>>> import numpy as np
>>> np.set_printoptions(precision=1, suppress=True, linewidth=200)
>>> def tidy(a):
...     return np.round(a, 1) + 0
... 
>>> X = np.array([[-1, 0, 1], [2, 3, 4], [5, 6, 7], [8, 9, 10]])
>>> X
array([[-1,  0,  1],
       [ 2,  3,  4],
       [ 5,  6,  7],
       [ 8,  9, 10]])
>>> np.argsort(-np.linalg.norm(X, axis=0).round(6), kind="stable")[:3]
array([2, 1, 0])
>>> tidy(X @ np.linalg.pinv(X) @ X)
array([[-1.,  0.,  1.],
       [ 2.,  3.,  4.],
       [ 5.,  6.,  7.],
       [ 8.,  9., 10.]])
>>> rk = np.linalg.matrix_rank(X)
>>> print(rk)
2
>>> N = np.linalg.svd(X)[2][rk:].T
>>> tidy(X @ N)
array([[0.],
       [0.],
       [0.],
       [0.]])
>>> np.linalg.matrix_rank(X.T @ X), np.linalg.matrix_rank(X @ X.T)
(np.int64(2), np.int64(2))
>>> tidy(N[:, 0] / N[np.abs(N[:, 0]).round(6).argmax(), 0])
array([-0.5,  1. , -0.5])
>>> x = np.array([0, 3, -2])
>>> X * x
array([[  0,   0,  -2],
       [  0,   9,  -8],
       [  0,  18, -14],
       [  0,  27, -20]])
>>> X @ np.eye(3)[0]
array([-1.,  2.,  5.,  8.])
>>> x @ X
Traceback (most recent call last):
  File "<python-input-16>", line 1, in <module>
    x @ X
    ~~^~~
ValueError: matmul: Input operand 1 has a mismatch in its core dimension 0, with gufunc signature (n?,k),(k,m?)->(n?,m?) (size 4 is different from 3)
>>> data = np.loadtxt("out13.csv", delimiter=",")
>>> print(data)
[[5. 4. 4.]
 [4. 5. 4.]
 [4. 4. 5.]]
>>> x = np.array([1, 0, 3])
>>> rhs = data @ x
>>> rhs
array([17., 16., 19.])
>>> tidy(np.linalg.solve(data, 5 * rhs))
array([ 5.,  0., 15.])
>>> tidy(np.linalg.solve(data.T, data[0]))
array([1., 0., 0.])
>>> tidy(np.linalg.solve(data, rhs + data[:, 2]))
array([1., 0., 4.])
